% ipython --no-banner

In [1]: import numpy as np

In [2]: np.set_printoptions(suppress=True, linewidth=200)

In [3]: m1 = np.loadtxt("mat.csv", delimiter=",")

In [4]: print(m1)
[[0. 0. 1. 0. 0. 0. 0.]
 [0. 0. 0. 1. 0. 0. 1.]
 [1. 0. 0. 0. 1. 1. 0.]
 [0. 1. 0. 0. 0. 1. 0.]
 [0. 0. 1. 0. 0. 1. 0.]
 [0. 0. 1. 1. 1. 0. 0.]
 [0. 1. 0. 0. 0. 0. 0.]]

In [5]: left, s, VT = np.linalg.svd(m1)

In [6]: print(np.argmax(s[:-1] / (s[1:] + 1e-6)) + 1)
6

In [7]: Y = left[:, :6] @ np.diag(s[:6]) @ VT[:6]

In [8]: print(round(np.abs(m1 - Y).max(), 1))
0.0

In [9]: print(round(float(np.linalg.norm(m1 - Y) / np.linalg.norm(m1)), 1))
0.0

In [10]: print(Y.round(1) + 0)
[[0. 0. 1. 0. 0. 0. 0.]
 [0. 0. 0. 1. 0. 0. 1.]
 [1. 0. 0. 0. 1. 1. 0.]
 [0. 1. 0. 0. 0. 1. 0.]
 [0. 0. 1. 0. 0. 1. 0.]
 [0. 0. 1. 1. 1. 0. 0.]
 [0. 1. 0. 0. 0. 0. 0.]]

In [11]: rng = np.random.default_rng(25435)

In [12]: lab = rng.permutation(7)

In [13]: print(lab)
[4 3 6 1 2 0 5]

In [14]: Y = m1[lab][:, lab]

In [15]: print(round(float(np.linalg.det(Y)), 1), round(float(np.linalg.det(m1[lab])), 1))
0.0 0.0

In [16]: print(np.trace(Y))
0.0

In [17]: left, s, VT = np.linalg.svd(m1)

In [18]: evecs = VT[:(s > 1e-8).sum()]

In [19]: vec = m1[2] + 3 * m1[0] + rng.integers(2) * np.eye(7)[5]

In [20]: print(vec)
[1. 0. 3. 0. 1. 1. 0.]

In [21]: print(np.linalg.matrix_rank(np.vstack([m1, vec])))
6

In [22]: print(np.allclose(evecs.T @ evecs @ vec, vec))
True

In [23]: print(np.round(np.diag(evecs.T @ evecs), 1))
[0.7 1.  1.  0.8 0.7 1.  0.8]

In [24]: F = np.loadtxt("run17.csv", delimiter=",")

In [25]: print(F)
[[-3.  0.  0.  0.  0.  0.  0.  0.  0.]
 [ 0.  4.  0.  0.  0.  0.  0.  0.  0.]
 [ 0.  0. -4.  0.  0.  0.  0.  0.  0.]
 [ 0.  0.  0.  4.  0.  0.  0.  0.  0.]
 [ 0.  0.  0.  0. -1.  0.  0.  0.  0.]
 [ 0.  0.  0.  0.  0.  3.  0.  0.  0.]
 [ 0.  0.  0.  0.  0.  0.  5.  0.  0.]
 [ 0.  0.  0.  0.  0.  0.  0.  1.  0.]
 [ 0.  0.  0.  0.  0.  0.  0.  0. -1.]]

In [26]: # symmetric, so the eigenvalues are real

In [27]: vec = np.array([-2, 2, 0, 1, -1, -2, 1, -1, 1])

In [28]: target = F @ vec

In [29]: print(target)
[ 6.  8.  0.  4.  1. -6.  5. -1. -1.]

In [30]: print(np.round(np.linalg.solve(F, target + F[:, 8]), 1))
[-2.  2. -0.  1. -1. -2.  1. -1.  2.]

In [31]: print(np.round(np.linalg.solve(F, 4 * target), 1))
[-8.  8. -0.  4. -4. -8.  4. -4.  4.]

In [32]: Y = F[0, 0] * F[1:] - np.outer(F[1:, 0], F[0])

In [33]: print(Y)
[[  0. -12.  -0.  -0.  -0.  -0.  -0.  -0.  -0.]
 [  0.  -0.  12.  -0.  -0.  -0.  -0.  -0.  -0.]
 [  0.  -0.  -0. -12.  -0.  -0.  -0.  -0.  -0.]
 [  0.  -0.  -0.  -0.   3.  -0.  -0.  -0.  -0.]
 [  0.  -0.  -0.  -0.  -0.  -9.  -0.  -0.  -0.]
 [  0.  -0.  -0.  -0.  -0.  -0. -15.  -0.  -0.]
 [  0.  -0.  -0.  -0.  -0.  -0.  -0.  -3.  -0.]
 [  0.  -0.  -0.  -0.  -0.  -0.  -0.  -0.   3.]]

In [34]: print(np.linalg.matrix_rank(Y), np.linalg.matrix_rank(F))
8 9

In [35]: print(F[:, 0] / F[0, 0])
[ 1. -0. -0. -0. -0. -0. -0. -0. -0.]

In [36]: print(np.flatnonzero(~Y.round(6).any(axis=1)))
[]

In [37]: t = np.radians(90)

In [38]: R = np.eye(9)

In [39]: R[5, 5] = R[6, 6] = np.cos(t)

In [40]: R[5, 6], R[6, 5] = -np.sin(t), np.sin(t)

In [41]: print(R.round(1) + 0)
[[ 1.  0.  0.  0.  0.  0.  0.  0.  0.]
 [ 0.  1.  0.  0.  0.  0.  0.  0.  0.]
 [ 0.  0.  1.  0.  0.  0.  0.  0.  0.]
 [ 0.  0.  0.  1.  0.  0.  0.  0.  0.]
 [ 0.  0.  0.  0.  1.  0.  0.  0.  0.]
 [ 0.  0.  0.  0.  0.  0. -1.  0.  0.]
 [ 0.  0.  0.  0.  0.  1.  0.  0.  0.]
 [ 0.  0.  0.  0.  0.  0.  0.  1.  0.]
 [ 0.  0.  0.  0.  0.  0.  0.  0.  1.]]

In [42]: Y = F @ R.T

In [43]: print(np.round(np.linalg.det(R), 1), np.trace(R))
1.0 7.0

In [44]: print(np.allclose(np.linalg.norm(F, axis=1), np.linalg.norm(Y, axis=1)))
True

In [45]: print(np.round(np.linalg.svd(F, compute_uv=False), 1), np.round(np.linalg.svd(Y, compute_uv=False), 1))
[5. 4. 4. 4. 3. 3. 1. 1. 1.] [5. 4. 4. 4. 3. 3. 1. 1. 1.]

In [46]: print(np.allclose(F @ F.T, Y @ Y.T))
True
